% ipython --no-banner

In [1]: import numpy as np

In [2]: np.set_printoptions(precision=1, suppress=True, linewidth=120, floatmode="fixed")

In [3]: rnd = lambda a: np.round(a, 1) + 0

In [4]: m1 = np.loadtxt("w.csv", delimiter=",")

In [5]: m1
Out[5]: 
array([[-1.0,  0.0,  0.0, -2.0, -1.0],
       [ 0.0, -1.0,  0.0,  0.0, -2.0],
       [ 0.0,  0.0, -1.0,  0.0,  0.0],
       [-2.0,  0.0,  0.0, -1.0,  0.0],
       [-1.0, -2.0,  0.0,  0.0, -1.0]])

In [6]: np.flatnonzero(np.linalg.matrix_power((m1 != 0) + (m1.T != 0) + np.eye(5), 5)[3])
Out[6]: array([0, 1, 3, 4])

In [7]: rnd(np.sort(np.linalg.eigvals(m1).real))
Out[7]: array([-3.6, -2.6, -1.0,  0.6,  1.6])

In [8]: (m1 != 0).astype(int)
Out[8]: 
array([[1, 0, 0, 1, 1],
       [0, 1, 0, 0, 1],
       [0, 0, 1, 0, 0],
       [1, 0, 0, 1, 0],
       [1, 1, 0, 0, 1]])

In [9]: rnd(np.linalg.det(m1))
Out[9]: np.float64(-8.0)

In [10]: q, R = np.linalg.qr(m1)

In [11]: rnd(q)
Out[11]: 
array([[-0.4,  0.2,  0.0,  0.9,  0.1],
       [ 0.0, -0.5,  0.0,  0.2, -0.8],
       [ 0.0,  0.0,  1.0,  0.0,  0.0],
       [-0.8,  0.3,  0.0, -0.4, -0.3],
       [-0.4, -0.8,  0.0, -0.1,  0.4]])

In [12]: np.trace(q @ q.T)
Out[12]: np.float64(5.0)

In [13]: np.allclose(R.T @ R, m1.T @ m1)
Out[13]: True

In [14]: rnd(abs(R[0, 0])), rnd(np.linalg.norm(m1[:, 0]))
Out[14]: (np.float64(2.4), np.float64(2.4))

In [15]: rng = np.random.default_rng(169200)

In [16]: labels = rng.permutation(5)

In [17]: B = m1[:, labels] * rng.choice([-1, 1], 5)

In [18]: B
Out[18]: 
array([[-2.0,  1.0, -0.0,  0.0,  1.0],
       [ 0.0,  2.0,  1.0,  0.0, -0.0],
       [ 0.0, -0.0, -0.0, -1.0, -0.0],
       [-1.0, -0.0, -0.0,  0.0,  2.0],
       [ 0.0,  1.0,  2.0,  0.0,  1.0]])

In [19]: Uu, _, Vt = np.linalg.svd(m1.T @ B)

In [20]: rnd(np.linalg.lstsq(m1, B)[0])
Out[20]: 
array([[ 0.0,  0.0,  0.0,  0.0, -1.0],
       [ 0.0,  0.0, -1.0,  0.0,  0.0],
       [ 0.0,  0.0,  0.0,  1.0,  0.0],
       [ 1.0,  0.0,  0.0,  0.0,  0.0],
       [ 0.0, -1.0,  0.0,  0.0,  0.0]])

In [21]: rnd(Uu @ Vt)
Out[21]: 
array([[ 0.0,  0.0,  0.0,  0.0, -1.0],
       [ 0.0,  0.0, -1.0,  0.0,  0.0],
       [ 0.0,  0.0,  0.0,  1.0,  0.0],
       [ 1.0,  0.0,  0.0,  0.0,  0.0],
       [ 0.0, -1.0,  0.0,  0.0,  0.0]])

In [22]: vals, evecs = np.linalg.eigh(m1)

In [23]: rnd(vals)
Out[23]: array([-3.6, -2.6, -1.0,  0.6,  1.6])

In [24]: rnd(evecs @ np.diag(vals) @ evecs.T)
Out[24]: 
array([[-1.0,  0.0,  0.0, -2.0, -1.0],
       [ 0.0, -1.0,  0.0,  0.0, -2.0],
       [ 0.0,  0.0, -1.0,  0.0,  0.0],
       [-2.0,  0.0,  0.0, -1.0,  0.0],
       [-1.0, -2.0,  0.0,  0.0, -1.0]])

In [25]: np.unique(vals.round(6) + 0, return_counts=True)[1]
Out[25]: array([1, 1, 1, 1, 1])

In [26]: rnd(np.linalg.eigvalsh(m1 @ m1))
Out[26]: array([ 0.3,  1.0,  2.4,  6.6, 12.7])

In [27]: rnd(evecs.T @ m1 @ evecs)
Out[27]: 
array([[-3.6,  0.0,  0.0,  0.0,  0.0],
       [ 0.0, -2.6,  0.0,  0.0,  0.0],
       [ 0.0,  0.0, -1.0,  0.0,  0.0],
       [ 0.0,  0.0,  0.0,  0.6,  0.0],
       [ 0.0,  0.0,  0.0,  0.0,  1.6]])

In [28]: vals.sum(), np.trace(m1)
Out[28]: (np.float64(-5.0), np.float64(-5.0))

In [29]: (vals > 1e-8).sum(), (vals < -1e-8).sum()
Out[29]: (np.int64(2), np.int64(3))

In [30]: rnd(np.linalg.eigvalsh(m1 + 3 * np.eye(5)))
Out[30]: array([-0.6,  0.4,  2.0,  3.6,  4.6])

In [31]: blk = np.stack([m1, 2 * m1, m1[::-1]])

In [32]: (blk @ m1.T).shape
Out[32]: (3, 5, 5)

In [33]: np.linalg.matrix_rank(blk.reshape(3, -1))
Out[33]: np.int64(2)

In [34]: np.linalg.matrix_rank(blk)
Out[34]: array([5, 5, 5])

In [35]: W0 = np.array([[3.0, 3.0, 0.0], [-6.0, -6.0, 0.0], [-6.0, -7.0, 1.0]])

In [36]: # rows and columns are dependent

In [37]: rnd(np.sort(np.abs(np.linalg.eigvals(W0))))
Out[37]: array([0.0, 1.0, 3.0])

In [38]: (W0 - W0.T) / 2
Out[38]: 
array([[ 0.0,  4.5,  3.0],
       [-4.5,  0.0,  3.5],
       [-3.0, -3.5,  0.0]])

In [39]: W0 @ W0
Out[39]: 
array([[-9.0, -9.0,  0.0],
       [18.0, 18.0,  0.0],
       [18.0, 17.0,  1.0]])

In [40]: (W0 + W0.T) / 2
Out[40]: 
array([[ 3.0, -1.5, -3.0],
       [-1.5, -6.0, -3.5],
       [-3.0, -3.5,  1.0]])

In [41]: np.trace(W0)
Out[41]: np.float64(-2.0)

In [42]: np.allclose(W0 @ W0.T, W0.T @ W0)
Out[42]: False

In [43]: feats = np.loadtxt("run12.csv", delimiter=",")

In [44]: rnd(feats)
Out[44]: 
array([[ 5.6, -7.8,  2.8],
       [ 1.1,  7.8,  6.2],
       [-2.4, -6.5, -7.2],
       [-3.6, -4.9, -8.0],
       [ 2.6,  6.3,  7.4],
       [ 5.9, -7.1,  3.8],
       [ 6.3, -1.5,  7.7],
       [-1.5,  9.2,  3.6],
       [-6.1,  6.8, -4.1],
       [-0.2,  8.6,  5.0],
       [-6.2,  6.5, -4.5],
       [-6.5,  3.9, -6.5],
       [ 3.6,  4.9,  7.9],
       [-3.6, -5.0, -7.9],
       [-6.2,  6.3, -4.6],
       [ 0.8, -8.9, -4.4],
       [ 3.8,  4.6,  8.0],
       [-6.2,  1.2, -7.8],
       [ 3.5, -9.3, -0.9],
       [-6.5,  3.3, -6.9],
       [ 4.2,  4.0,  8.2],
       [ 5.5, -7.9,  2.6],
       [ 2.6, -9.4, -2.2]])

In [45]: cov = np.cov(feats, rowvar=False)

In [46]: rnd(np.linalg.eigvalsh(cov)[::-1])
Out[46]: array([54.7, 49.8,  0.0])

In [47]: rnd(feats.std(axis=0))
Out[47]: array([4.6, 6.6, 6.0])

In [48]: rnd(np.corrcoef(feats.T))
Out[48]: 
array([[ 1.0, -0.4,  0.8],
       [-0.4,  1.0,  0.3],
       [ 0.8,  0.3,  1.0]])

In [49]: rnd(np.corrcoef(feats[:, 2], feats[:, 0])[0, 1])
Out[49]: np.float64(0.8)

In [50]: rnd(np.polyfit(feats[:, 2], feats[:, 0], 1))
Out[50]: array([ 0.6, -0.1])

In [51]: cen = feats - feats.mean(axis=0)

In [52]: Uu, s, Vt = np.linalg.svd(cen, full_matrices=False)

In [53]: rnd(Vt[0] * np.sign(Vt[0, np.abs(Vt[0]).argmax()]))
Out[53]: array([0.4, 0.5, 0.8])

In [54]: rnd((s ** 2).sum() ** 2 / (s ** 4).sum())
Out[54]: np.float64(2.0)

In [55]: np.abs(Vt[0]).argmax()
Out[55]: np.int64(2)

In [56]: np.linalg.matrix_rank(cen)
Out[56]: np.int64(2)

In [57]: np.searchsorted(np.cumsum(s ** 2) / (s ** 2).sum(), 0.9) + 1
Out[57]: np.int64(2)

In [58]: (np.sign(Uu[:, 0]) == np.sign(Uu[0, 0])).astype(int)
Out[58]: array([1, 1, 0, 0, 1, 1, 1, 1, 0, 1, 0, 0, 1, 0, 0, 0, 1, 0, 0, 0, 1, 1, 0])

In [59]: rnd(s)
Out[59]: array([34.7, 33.1,  0.0])

In [60]: B = np.array([[9, -9, -3], [8, 5, 4], [-7, 6, 6]])

In [61]: J = np.triu(B)

In [62]: J
Out[62]: 
array([[ 9, -9, -3],
       [ 0,  5,  4],
       [ 0,  0,  6]])

In [63]: B = np.array([[3, 0], [0, 2], [0, 0]])

In [64]: B.T @ J.T
Out[64]: 
array([[ 27,   0,   0],
       [-18,  10,   0]])

In [65]: np.einsum("ij,ij->i", J, J)
Out[65]: array([171,  41,  36])

In [66]: np.einsum("ik,kj->ij", J, B)
Out[66]: 
array([[ 27, -18],
       [  0,  10],
       [  0,   0]])

In [67]: np.vstack([J, B.T]).shape
Out[67]: (5, 3)

In [68]: np.einsum("ik,kj->ji", J, B)
Out[68]: 
array([[ 27,   0,   0],
       [-18,  10,   0]])

In [69]: np.linalg.matrix_rank(J @ B)
Out[69]: np.int64(2)

In [70]: np.einsum("ij->j", J)
Out[70]: array([ 9, -4,  7])

In [71]: B = np.linalg.inv(J)

In [72]: (np.abs(B) > 1e-9).astype(int)
Out[72]: 
array([[1, 1, 1],
       [0, 1, 1],
       [0, 0, 1]])

In [73]: np.allclose(B, J.T)
Out[73]: False

In [74]: rnd(np.linalg.det(J) * np.linalg.det(B))
Out[74]: np.float64(1.0)

In [75]: vals, evecs = np.linalg.eig(J)

In [76]: J @ evecs[:, 0] - vals[0] * evecs[:, 0]
Out[76]: array([0.0, 0.0, 0.0])

In [77]: rnd(np.sort(np.linalg.eigvals(J.T)))
Out[77]: array([5.0, 6.0, 9.0])

In [78]: vals
Out[78]: array([9.0, 5.0, 6.0])

In [79]: x0 = np.array([1, 0, 2])

In [80]: target = J @ x0

In [81]: target
Out[81]: array([ 3,  8, 12])

In [82]: rnd(np.linalg.solve(J, J[:, 1]))
Out[82]: array([0.0, 1.0, 0.0])

In [83]: rnd(np.linalg.solve(J.T, J[2]))
Out[83]: array([0.0, 0.0, 1.0])

In [84]: rnd(np.sort(np.linalg.eigvals(J)))
Out[84]: array([5.0, 6.0, 9.0])

In [85]: J @ J
Out[85]: 
array([[  81, -126,  -81],
       [   0,   25,   44],
       [   0,    0,   36]])

In [86]: np.linalg.matrix_rank(J - J[0, 0] * np.eye(3))
Out[86]: np.int64(2)

In [87]: B = np.array([[2, 2, 1, 1], [1, 0, 0, 1], [1, 2, 2, 1], [2, 2, 2, 0]])

In [88]: M = B - B.T

In [89]: M
Out[89]: 
array([[ 0,  1,  0, -1],
       [-1,  0, -2, -1],
       [ 0,  2,  0, -1],
       [ 1,  1,  1,  0]])

In [90]: x0 = np.array([-1, 0, -1, 2])

In [91]: target = M @ x0

In [92]: target
Out[92]: array([-2,  1, -2, -2])

In [93]: rnd(np.linalg.solve(M, M[:, 2]))
Out[93]: array([0.0, 0.0, 1.0, 0.0])

In [94]: rnd(np.linalg.solve(M, 2 * target))
Out[94]: array([-2.0,  0.0, -2.0,  4.0])

In [95]: rnd(np.linalg.solve(M, target + M[:, 0]))
Out[95]: array([ 0.0,  0.0, -1.0,  2.0])

In [96]: labels = rng.permutation(4)

In [97]: labels
Out[97]: array([2, 1, 3, 0])

In [98]: B = M[labels][:, labels]

In [99]: np.diag(B)
Out[99]: array([0, 0, 0, 0])

In [100]: rnd(np.sort(np.abs(np.linalg.eigvals(B))))
Out[100]: array([0.4, 0.4, 2.8, 2.8])

In [101]: np.allclose(B, M)
Out[101]: False

In [102]: np.trace(B)
Out[102]: np.int64(0)

In [103]: rnd(np.linalg.norm(M[3], 1)), rnd(np.linalg.norm(M[3], np.inf))
Out[103]: (np.float64(3.0), np.float64(1.0))

In [104]: rnd(np.linalg.norm(M, 1)), rnd(np.linalg.norm(M, np.inf))
Out[104]: (np.float64(4.0), np.float64(4.0))

In [105]: rnd(np.linalg.norm(M) ** 2 / np.linalg.norm(M, 2) ** 2)
Out[105]: np.float64(2.0)

In [106]: rnd(np.linalg.norm(M, axis=0))
Out[106]: array([1.4, 2.4, 2.2, 1.7])

In [107]: rnd(np.linalg.eigvals(M).sum().real)
Out[107]: np.float64(0.0)

In [108]: rnd(np.poly(M))
Out[108]: array([1.0, 0.0, 8.0, 0.0, 1.0])

In [109]: rnd(np.linalg.eigvals(M))
Out[109]: array([0.0+2.8j, 0.0-2.8j, 0.0+0.4j, 0.0-0.4j])

In [110]: rnd(np.linalg.det(2 * M)), rnd(np.linalg.det(M))
Out[110]: (np.float64(16.0), np.float64(1.0))

In [111]: rnd(np.linalg.det(M[::-1]))
Out[111]: np.float64(1.0)

In [112]: B = M + rng.integers(-2, 3, (4, 2)) @ rng.integers(-2, 3, (2, 4))

In [113]: B
Out[113]: 
array([[-2,  4,  0, -2],
       [ 3, -3, -5, -2],
       [-8,  8,  6,  1],
       [ 1, -1,  3,  2]])

In [114]: rnd(np.linalg.svd(B - M, compute_uv=False))
Out[114]: array([13.5,  4.3,  0.0,  0.0])

In [115]: np.abs(B - M).sum(axis=1)
Out[115]: array([ 6, 11, 22,  6])

In [116]: B - M
Out[116]: 
array([[-2,  3,  0, -1],
       [ 4, -3, -3, -1],
       [-8,  6,  6,  2],
       [ 0, -2,  2,  2]])

In [117]: mat = np.array([[0, 3, 3, 0, 2, 1],
     ...:     [0, 3, 1, 3, 0, 0],
     ...:     [1, 2, 1, 1, 3, 1],
     ...:     [1, 1, 3, 2, 3, 3]]) * (rng.random((4, 6)) < 0.3)

In [118]: mat
Out[118]: 
array([[0, 3, 3, 0, 0, 1],
       [0, 0, 1, 3, 0, 0],
       [0, 2, 1, 0, 0, 0],
       [1, 0, 0, 0, 0, 3]])

In [119]: rnd(np.linalg.norm(mat, axis=1))
Out[119]: array([4.4, 3.2, 2.2, 3.2])

In [120]: rnd(np.linalg.norm(mat[0] - mat[3]))
Out[120]: np.float64(4.8)

In [121]: rnd(np.linalg.norm(mat, axis=0))
Out[121]: array([1.0, 3.6, 3.3, 3.0, 0.0, 3.2])

In [122]: np.linalg.norm(mat, axis=1).argmax()
Out[122]: np.int64(0)

In [123]: rnd(np.linalg.norm(mat[0], 1)), rnd(np.linalg.norm(mat[0], np.inf))
Out[123]: (np.float64(7.0), np.float64(3.0))

In [124]: rnd(np.linalg.norm(mat) ** 2 / np.linalg.norm(mat, 2) ** 2)
Out[124]: np.float64(1.8)

In [125]: Uu, s, Vt = np.linalg.svd(feats)

In [126]: np.argmax(s[:-1] / (s[1:] + 1e-6)) + 1
Out[126]: np.int64(2)

In [127]: B = Uu[:, :2] @ np.diag(s[:2]) @ Vt[:2]

In [128]: rnd(np.abs(feats - B).max())
Out[128]: np.float64(0.0)

In [129]: X = np.loadtxt("mat.csv", delimiter=",")

In [130]: rnd(X)
Out[130]: 
array([[  9.0,  12.4,  19.1,  10.8, -20.9],
       [  7.8,  10.9,  17.1,   9.6, -18.9],
       [  6.3,   9.1,  14.5,   8.0, -16.2],
       [  5.9,   8.5,  13.8,   7.5, -15.4],
       [  5.2,   7.6,  12.5,   6.7, -14.1],
       [  4.5,   6.8,  11.3,   6.0, -12.8],
       [  3.6,   5.6,   9.6,   5.0, -11.0],
       [  0.0,   0.1,   0.2,   0.3,  -0.5],
       [  0.0,   0.0,   0.2,   0.2,  -0.5],
       [ -0.1,   0.0,   0.1,  -0.3,   0.2],
       [ -0.2,  -0.1,   0.1,  -0.5,   0.2],
       [ -0.3,  -0.2,   0.2,  -0.8,   0.2],
       [ -0.4,  -0.2,   0.2,  -0.9,   0.2],
       [ -0.9,  -0.5,   0.3,  -1.5,   0.3],
       [ -1.2,  -0.7,   0.3,  -1.9,   0.4],
       [ -2.8,  -1.8,   0.1,  -3.8,   0.9],
       [ -5.9,  -4.2,  -0.9,  -7.1,   2.2],
       [ -9.6,  -7.3,  -2.5, -11.2,   4.1]])

In [131]: Uu, s, Vt = np.linalg.svd(W0)

In [132]: evecs = Vt[:(s > 1e-8).sum()]

In [133]: x0 = W0[1] + -2 * W0[2] + rng.integers(2) * np.eye(3)[1]

In [134]: x0
Out[134]: array([ 6.0,  9.0, -2.0])

In [135]: rnd(evecs.T @ evecs)
Out[135]: 
array([[ 0.7,  0.3,  0.3],
       [ 0.3,  0.7, -0.3],
       [ 0.3, -0.3,  0.7]])

In [136]: rnd(np.diag(evecs.T @ evecs))
Out[136]: array([0.7, 0.7, 0.7])

In [137]: rnd(np.linalg.norm(x0 - evecs.T @ evecs @ x0))
Out[137]: np.float64(0.6)
